$ python -q
>>> import numpy as np
>>> from numpy import linalg as LA
>>> np.set_printoptions(suppress=True, linewidth=120)
>>> feats = np.load("a.npy")
>>> feats
array([[0, 0, 1, 0, 0],
       [0, 0, 0, 0, 1],
       [1, 0, 0, 1, 0],
       [0, 0, 1, 0, 1],
       [0, 1, 0, 1, 0]])
>>> rk = LA.matrix_rank(feats)
>>> rk
np.int64(4)
>>> ns = LA.svd(feats)[2][rk:].T
>>> np.allclose(feats @ ns, 0)
True
>>> np.round(ns @ ns.T, 3)
array([[ 0.333,  0.333,  0.   , -0.333,  0.   ],
       [ 0.333,  0.333,  0.   , -0.333,  0.   ],
       [ 0.   ,  0.   ,  0.   ,  0.   ,  0.   ],
       [-0.333, -0.333,  0.   ,  0.333,  0.   ],
       [ 0.   ,  0.   ,  0.   ,  0.   ,  0.   ]])
>>> np.round(ns[:, 0] / ns[np.abs(ns[:, 0]).round(6).argmax(), 0], 3)
array([ 1.,  1., -0., -1., -0.])
>>> LA.matrix_rank(feats.T @ feats), LA.matrix_rank(feats @ feats.T)
(np.int64(4), np.int64(4))
>>> [int(LA.matrix_rank(feats[:i])) for i in range(1, len(feats) + 1)]
[1, 2, 3, 3, 4]
>>> left, sig, Vt = LA.svd(feats)
>>> print(sig.round(3))
[ 1.732  1.732  1.     1.    -0.   ]
>>> np.argmax(sig[:-1] / (sig[1:] + 1e-6)) + 1
np.int64(4)
>>> out = left[:, :4] @ np.diag(sig[:4]) @ Vt[:4]
>>> round(LA.norm(feats - out, 2), 3), sig[4]
(np.float64(0.0), np.float64(-0.0))
>>> LA.matrix_rank(out)
np.int64(4)
>>> rng = np.random.default_rng(76375)
>>> labels = rng.permutation(5)
>>> labels
array([0, 1, 4, 3, 2])
>>> out = feats[labels][:, labels]
>>> np.allclose(out, feats)
False
>>> out
array([[0, 0, 0, 0, 1],
       [0, 0, 1, 0, 0],
       [0, 1, 0, 1, 0],
       [0, 0, 1, 0, 1],
       [1, 0, 0, 1, 0]])
>>> mat = np.loadtxt("dump.csv", delimiter=",")
>>> mat
array([[ 1.977,  0.919,  3.984],
       [-4.761, -1.197, -4.085],
       [-1.327, -0.992,  0.174],
       [-1.679,  3.953, -1.091],
       [-2.357,  1.222, -1.483],
       [-4.852, -7.014, -3.229],
       [-1.511, -1.869,  0.09 ],
       [-2.961,  3.108, -2.552],
       [-3.09 ,  6.856, -3.338],
       [ 0.846, -2.328,  3.111],
       [-2.145,  5.17 , -1.876],
       [-6.877, -4.644, -6.155],
       [-3.31 , -0.673, -2.359],
       [-0.153,  3.499,  0.892],
       [ 3.097,  6.063,  4.528],
       [-3.88 , -0.724, -3.063],
       [ 6.049, -1.668,  9.506],
       [-0.055,  3.184,  1.067],
       [-0.351, -8.792,  2.693],
       [ 1.532,  4.612,  2.813],
       [-1.85 ,  4.108, -1.331],
       [-1.853, -0.812, -0.514],
       [ 0.383, -0.497,  2.228],
       [-1.601, -0.246, -0.294]])
>>> left, sig, Vt = LA.svd(mat, full_matrices=False)
>>> np.round(np.cumsum(sig ** 2) / np.sum(sig ** 2), 3)
array([0.555, 0.971, 1.   ])
>>> np.round(left.T @ left, 3) + 0
array([[1., 0., 0.],
       [0., 1., 0.],
       [0., 0., 1.]])
>>> np.abs(left[:, 0]).round(6).argmax()
np.int64(11)
>>> np.round(np.abs(Vt[0]), 3)
array([0.644, 0.324, 0.693])
>>> print(np.round(left.T @ mat @ Vt.T, 3) + 0)
[[21.656  0.     0.   ]
 [ 0.    18.767  0.   ]
 [ 0.     0.     4.945]]
>>> (sig > 1e-8).sum()
np.int64(3)
>>> sig.round(3)
array([21.656, 18.767,  4.945])
>>> labels = rng.permutation(3)
>>> out = mat[:, labels] * rng.choice([-1, 1], 3)
>>> out
array([[-0.919,  3.984, -1.977],
       [ 1.197, -4.085,  4.761],
       [ 0.992,  0.174,  1.327],
       [-3.953, -1.091,  1.679],
       [-1.222, -1.483,  2.357],
       [ 7.014, -3.229,  4.852],
       [ 1.869,  0.09 ,  1.511],
       [-3.108, -2.552,  2.961],
       [-6.856, -3.338,  3.09 ],
       [ 2.328,  3.111, -0.846],
       [-5.17 , -1.876,  2.145],
       [ 4.644, -6.155,  6.877],
       [ 0.673, -2.359,  3.31 ],
       [-3.499,  0.892,  0.153],
       [-6.063,  4.528, -3.097],
       [ 0.724, -3.063,  3.88 ],
       [ 1.668,  9.506, -6.049],
       [-3.184,  1.067,  0.055],
       [ 8.792,  2.693,  0.351],
       [-4.612,  2.813, -1.532],
       [-4.108, -1.331,  1.85 ],
       [ 0.812, -0.514,  1.853],
       [ 0.497,  2.228, -0.383],
       [ 0.246, -0.294,  1.601]])
>>> left, _, Vt = LA.svd(mat.T @ out)
>>> labels
array([1, 2, 0])
